% ipython --no-banner

In [1]: import numpy as np

In [2]: np.set_printoptions(precision=2, suppress=True, linewidth=120, sign=" ")

In [3]: F = np.array([[4, 8, 4], [4, 8, 4], [4, 8, 4], [-11, -7, -11]])

In [4]: def softmax(z):
   ...:     e = np.exp(z - z.max(axis=-1, keepdims=True))
   ...:     return e / e.sum(axis=-1, keepdims=True)
   ...: 

In [5]: softmax(F[2])
Out[5]: array([ 0.02,  0.96,  0.02])

In [6]: softmax(F[2] + 5)
Out[6]: array([ 0.02,  0.96,  0.02])

In [7]: print(softmax(F).sum(axis=1))
[ 1.  1.  1.  1.]

In [8]: S = F @ F.T / np.sqrt(3)

In [9]: softmax(S)[2] @ F
Out[9]: array([ 4.,  8.,  4.])

In [10]: print(softmax(S).round(6).argmax(axis=1))
[ 0  0  0  3]

In [11]: print(np.linalg.lstsq(F[:-1].T, F[-1])[2])
1

In [12]: np.allclose(F[:-1].T @ np.linalg.lstsq(F[:-1].T, F[-1])[0], F[-1])
Out[12]: False

In [13]: vec = np.array([2, -1, -3])

In [14]: h = np.maximum(F @ vec, 0)

In [15]: F.T @ h
Out[15]: array([-198, -126, -198])

In [16]: np.maximum(F @ (3 * vec), 0)
Out[16]: array([  0,   0,   0,  54])

In [17]: print(np.maximum(F @ vec, 0) - np.maximum(-F @ vec, 0))
[-12 -12 -12  18]

In [18]: F * (h > 1e-9)[:, None]
Out[18]: 
array([[  0,   0,   0],
       [  0,   0,   0],
       [  0,   0,   0],
       [-11,  -7, -11]])

In [19]: J = np.loadtxt("arr.csv", delimiter=",")

In [20]: J
Out[20]: 
array([[ 6.,  0.,  0.,  0.,  0.],
       [ 7., -5.,  0.,  0.,  0.],
       [-1., -7.,  3.,  0.,  0.],
       [ 6.,  5.,  4., -3.,  0.],
       [ 4., -9.,  2., -1.,  8.]])

In [21]: print(round(float(np.linalg.eigvals(J).sum().real), 2))
9.0

In [22]: np.poly(J)
Out[22]: array([    1.,    -9.,   -31.,   321.,   198., -2160.])

In [23]: np.einsum("ii->", J)
Out[23]: np.float64(9.0)

In [24]: print([int(np.linalg.matrix_rank(np.linalg.matrix_power(J, p))) for p in range(1, 6)])
[5, 5, 5, 5, 5]

In [25]: J @ J
Out[25]: 
array([[ 36.,   0.,   0.,   0.,   0.],
       [  7.,  25.,   0.,   0.,   0.],
       [-58.,  14.,   9.,   0.,   0.],
       [ 49., -68.,   0.,   9.,   0.],
       [-15., -46.,  18.,  -5.,  64.]])

In [26]: m1 = np.load("data.npy")

In [27]: m1
Out[27]: 
array([[ 6.,  0.],
       [ 0.,  6.]])

In [28]: print(np.allclose(m1 @ m1.T, m1.T @ m1))
True

In [29]: assert m1 == m1.T
Traceback (most recent call last):
  Cell In[29], line 1
    assert m1 == m1.T
ValueError: The truth value of an array with more than one element is ambiguous. Use a.any() or a.all()


In [30]: np.linalg.determinant(m1)
Traceback (most recent call last):
  Cell In[30], line 1
    np.linalg.determinant(m1)
AttributeError: module 'numpy.linalg' has no attribute 'determinant'


In [31]: (m1 - m1.T) / 2
Out[31]: 
array([[ 0.,  0.],
       [ 0.,  0.]])

In [32]: (m1 + m1.T) / 2
Out[32]: 
array([[ 6.,  0.],
       [ 0.,  6.]])

In [33]: left, sigma, Vt = np.linalg.svd(F)

In [34]: np.argmax(sigma[:-1] / (sigma[1:] + 1e-6)) + 1
Out[34]: np.int64(2)

In [35]: Y = left[:, :2] @ np.diag(sigma[:2]) @ Vt[:2]

In [36]: print(round(float(np.linalg.norm(F - Y) / np.linalg.norm(F)), 2))
0.0

In [37]: np.linalg.matrix_rank(Y)
Out[37]: np.int64(2)

In [38]: round(np.abs(F - Y).max(), 2)
Out[38]: np.float64(0.0)
